% python3 -q
>>> import numpy as np
>>> import numpy.linalg as la
>>> np.set_printoptions(precision=3, suppress=True, linewidth=140, sign=" ")
>>> rd = lambda a: np.round(a, 3) + 0
>>> data = np.load("m.npy")
>>> data
array([[ 0,  1,  0,  0,  0,  0,  0,  0,  0,  0,  0,  0,  0],
       [ 1,  0,  0,  0,  0,  0,  1,  0,  0,  0,  0,  0,  0],
       [ 0,  0,  0,  0,  1,  0,  0,  0,  0,  1,  1,  0,  1],
       [ 0,  0,  0,  0,  0,  0,  0,  0,  1,  0,  0,  1,  0],
       [ 0,  0,  1,  0,  0,  0,  0,  0,  0,  1,  0,  0,  1],
       [ 0,  0,  0,  0,  0,  0,  0,  1,  1,  0,  0,  0,  0],
       [ 0,  1,  0,  0,  0,  0,  0,  0,  0,  0,  0,  0,  0],
       [ 0,  0,  0,  0,  0,  1,  0,  0,  1,  0,  0,  1,  0],
       [ 0,  0,  0,  1,  0,  1,  0,  1,  0,  0,  0,  1,  0],
       [ 0,  0,  1,  0,  1,  0,  0,  0,  0,  0,  0,  0,  1],
       [ 0,  0,  1,  0,  0,  0,  0,  0,  0,  0,  0,  0,  1],
       [ 0,  0,  0,  1,  0,  0,  0,  1,  1,  0,  0,  0,  0],
       [ 0,  0,  1,  0,  1,  0,  0,  0,  0,  1,  1,  0,  0]])
>>> ev, vecs = la.eigh(data)
>>> np.abs(vecs[:, -1]).round(6).argmax()
np.int64(2)
>>> np.unique(ev.round(6) + 0, return_counts=True)[1]
array([ 1,  1,  1,  1,  2,  1,  1,  1,  1,  1,  1,  1])
>>> print(ev.sum(), np.trace(data))
0.0 0
>>> print((ev > 1e-8).sum(), (ev < -1e-8).sum())
5 7
>>> rd(la.eigvalsh(data + 5 * np.eye(13)))
array([ 3.319,  3.382,  3.527,  3.586,  4.   ,  4.   ,  4.537,  5.   ,  5.358,  5.618,  6.414,  7.935,  8.323])
>>> W = np.array([[-5, 2, -4, -3],
...     [-2, 4, 3, 0],
...     [-5, -4, 4, -3],
...     [2, 1, 1, -2],
...     [-2, -5, -5, 4],
...     [-5, 4, 4, 4],
...     [-3, -5, 0, 3],
...     [5, -1, -2, -1],
...     [2, 5, 2, 4],
...     [-4, 4, -2, 5],
...     [5, -2, 5, 0],
...     [3, 5, 5, -4],
...     [5, 1, -3, -1]])
>>> coef = np.array([-3, 0, -9, -9])
>>> H = np.maximum(data @ W + coef, 0)
>>> rd((H > 0).mean(axis=0))
array([ 0.385,  0.615,  0.077,  0.   ])
>>> Z = np.array([[9, 7, 5], [-3, -8, 6], [3, -6, 4], [-1, 8, 9]])
>>> (H @ Z).round(6).argmax(axis=1)
array([ 2,  0,  0,  2,  2,  2,  2,  2,  2,  0,  0,  2,  0])
>>> print(H @ Z)
[[ -12  -32   24]
 [   0    0    0]
 [   9    7    5]
 [ -12  -66   70]
 [  -3   -8    6]
 [  24   -4   44]
 [ -12  -32   24]
 [ -36 -124   92]
 [  -9  -58   64]
 [   0    0    0]
 [   0    0    0]
 [  39    2   60]
 [   0    0    0]]
>>> f, r1 = data[11], data[3]
>>> print(f @ r1)
1
>>> pr = (f @ r1) / (f @ f) * f
>>> print(rd((r1 - pr) @ f))
0.0
>>> rd(r1 - pr)
array([ 0.   ,  0.   ,  0.   , -0.333,  0.   ,  0.   ,  0.   , -0.333,  0.667,  0.   ,  0.   ,  1.   ,  0.   ])
>>> print(rd(pr))
[ 0.     0.     0.     0.333  0.     0.     0.     0.333  0.333  0.     0.     0.     0.   ]
>>> U, sv, Vt = la.svd(data)
>>> np.argmax(sv[:-1] / (sv[1:] + 1e-6)) + 1
np.int64(12)
>>> rd(sv)
array([ 3.323,  2.935,  1.681,  1.618,  1.473,  1.414,  1.414,  1.   ,  1.   ,  0.618,  0.463,  0.358,  0.   ])
>>> Y = U[:, :12] @ np.diag(sv[:12]) @ Vt[:12]
>>> rd(la.norm(data - Y) / la.norm(data))
np.float64(0.0)
>>> rd(la.norm(data - Y, 2)), sv[12]
(np.float64(0.0), np.float64(-0.0))
>>> rd(np.abs(data - Y).max())
np.float64(0.0)
>>> print(la.matrix_rank(data, rtol=0.05))
12
>>> print(la.matrix_rank(Y))
12
>>> rng = np.random.default_rng(165073)
>>> lab = rng.permutation(13)
>>> lab
array([  5,  12,   1,   4,   3,  11,   9,   8,  10,   6,   2,   0,   7])
>>> Y = data[lab][:, lab]
>>> rd(np.sort(np.abs(la.eigvals(Y))))
array([ 0.   ,  0.358,  0.463,  0.618,  1.   ,  1.   ,  1.414,  1.414,  1.473,  1.618,  1.681,  2.935,  3.323])
>>> print(np.trace(Y))
0
>>> F = np.load("data.npy")
>>> print(F)
[[   4    5    6    7    8    9   10   11   12   13]
 [  14   15   16   17   18   19   20   21   22   23]
 [  24   25   26   27   28   29   30   31   32   33]
 [  34   35   36   37   38   39   40   41   42   43]
 [  44   45   46   47   48   49   50   51   52   53]
 [  54   55   56   57   58   59   60   61   62   63]
 [  64   65   66   67   68   69   70   71   72   73]
 [  74   75   76   77   78   79   80   81   82   83]
 [  84   85   86   87   88   89   90   91   92   93]
 [  94   95   96   97   98   99  100  101  102  103]
 [ 104  105  106  107  108  109  110  111  112  113]
 [ 114  115  116  117  118  119  120  121  122  123]
 [ 124  125  126  127  128  129  130  131  132  133]
 [ 134  135  136  137  138  139  140  141  142  143]]
>>> rd(la.norm(data, 2) / la.norm(data))
np.float64(0.57)
>>> np.argsort(-la.norm(data, axis=0).round(6), kind="stable")[:3]
array([  2,   8,  12])
>>> la.matrix_rank(data, rtol=0.1)
np.int64(12)
>>> [round(float(x), 3) for x in la.svd(data, compute_uv=False)[:3]]
[3.323, 2.935, 1.681]
>>> W0 = np.loadtxt("test14.csv", delimiter=",")
>>> W0
array([[ 1., -1., -1.,  1., -1.,  1.,  1., -1.],
       [ 1., -1.,  1., -1.,  1., -1.,  1., -1.],
       [ 1.,  1., -1., -1., -1., -1.,  1.,  1.],
       [ 1.,  1.,  1.,  1.,  1.,  1.,  1.,  1.],
       [ 1., -1., -1.,  1.,  1., -1., -1.,  1.]])
>>> U, sv, Vt = la.svd(data)
>>> vecs = Vt[:(sv > 1e-8).sum()]
>>> vec = data[3] + -2 * data[8] + rng.integers(2) * np.eye(13)[1]
>>> vec
array([ 0.,  0.,  0., -2.,  0., -2.,  0., -2.,  1.,  0.,  0., -1.,  0.])
>>> print(np.allclose(vecs.T @ vecs @ vec, vec))
True
>>> print(rd(np.diag(vecs.T @ vecs)))
[ 0.5  1.   1.   1.   1.   1.   0.5  1.   1.   1.   1.   1.   1. ]
>>> Y = W0 / la.norm(W0, axis=1, keepdims=True)
>>> gram = Y @ Y.T
>>> rd(la.norm(Y, axis=1))
array([ 1.,  1.,  1.,  1.,  1.])
>>> rd(gram)
array([[ 1.,  0.,  0.,  0.,  0.],
       [ 0.,  1.,  0.,  0.,  0.],
       [ 0.,  0.,  1.,  0.,  0.],
       [ 0.,  0.,  0.,  1.,  0.],
       [ 0.,  0.,  0.,  0.,  1.]])
>>> print((np.abs(gram) > 0.9).astype(int))
[[ 1  0  0  0  0]
 [ 0  1  0  0  0]
 [ 0  0  1  0  0]
 [ 0  0  0  1  0]
 [ 0  0  0  0  1]]
>>> Y = W0 / np.sqrt((W0 ** 2).mean(axis=1, keepdims=True))
>>> Y[1]
array([ 1., -1.,  1., -1.,  1., -1.,  1., -1.])
>>> rd(la.norm(Y, axis=1))
array([ 2.828,  2.828,  2.828,  2.828,  2.828])
>>> W0 - W0.mean(axis=1, keepdims=True)
array([[ 1., -1., -1.,  1., -1.,  1.,  1., -1.],
       [ 1., -1.,  1., -1.,  1., -1.,  1., -1.],
       [ 1.,  1., -1., -1., -1., -1.,  1.,  1.],
       [ 0.,  0.,  0.,  0.,  0.,  0.,  0.,  0.],
       [ 1., -1., -1.,  1.,  1., -1., -1.,  1.]])
>>> print(la.matrix_rank(Y) == la.matrix_rank(W0))
True
>>> gram = W0.T @ W0
>>> np.allclose(gram, gram.T)
True
>>> print(np.trace(gram), (W0 ** 2).sum())
40.0 40.0
>>> np.diag(gram)
array([ 5.,  5.,  5.,  5.,  5.,  5.,  5.,  5.])
>>> rd(la.svd(W0, compute_uv=False) ** 2)
array([ 8.,  8.,  8.,  8.,  8.])
>>> rd(la.eigvalsh(gram)[::-1])
array([ 8.,  8.,  8.,  8.,  8.,  0.,  0.,  0.])
>>> m1 = np.load("a.npy")
>>> m1
array([[ 4.,  1.,  1.,  1.,  1.,  1.],
       [ 1.,  4.,  1.,  1.,  1.,  1.],
       [ 1.,  1.,  4.,  1.,  1.,  1.],
       [ 1.,  1.,  1.,  4.,  1.,  1.],
       [ 1.,  1.,  1.,  1.,  4.,  1.],
       [ 1.,  1.,  1.,  1.,  1.,  4.]])
>>> # symmetric, so the eigenvalues are real
>>> ev, vecs = la.eigh(m1)
>>> rd(la.eigvalsh(m1 @ m1))
array([  9.,   9.,   9.,   9.,   9.,  81.])
>>> print(rd(la.eigvalsh(m1 + 2 * np.eye(6))))
[  5.   5.   5.   5.   5.  11.]
>>> print(rd(ev))
[ 3.  3.  3.  3.  3.  9.]
>>> print(rd(vecs.T @ vecs))
[[ 1.  0.  0.  0.  0.  0.]
 [ 0.  1.  0.  0.  0.  0.]
 [ 0.  0.  1.  0.  0.  0.]
 [ 0.  0.  0.  1.  0.  0.]
 [ 0.  0.  0.  0.  1.  0.]
 [ 0.  0.  0.  0.  0.  1.]]
>>> (ev > 1e-8).sum(), (ev < -1e-8).sum()
(np.int64(6), np.int64(0))
>>> print(rd(la.svd(m1, compute_uv=False)))
[ 9.  3.  3.  3.  3.  3.]
>>> rd(vecs.T @ m1 @ vecs)
array([[ 3.,  0.,  0.,  0.,  0.,  0.],
       [ 0.,  3.,  0.,  0.,  0.,  0.],
       [ 0.,  0.,  3.,  0.,  0.,  0.],
       [ 0.,  0.,  0.,  3.,  0.,  0.],
       [ 0.,  0.,  0.,  0.,  3.,  0.],
       [ 0.,  0.,  0.,  0.,  0.,  9.]])
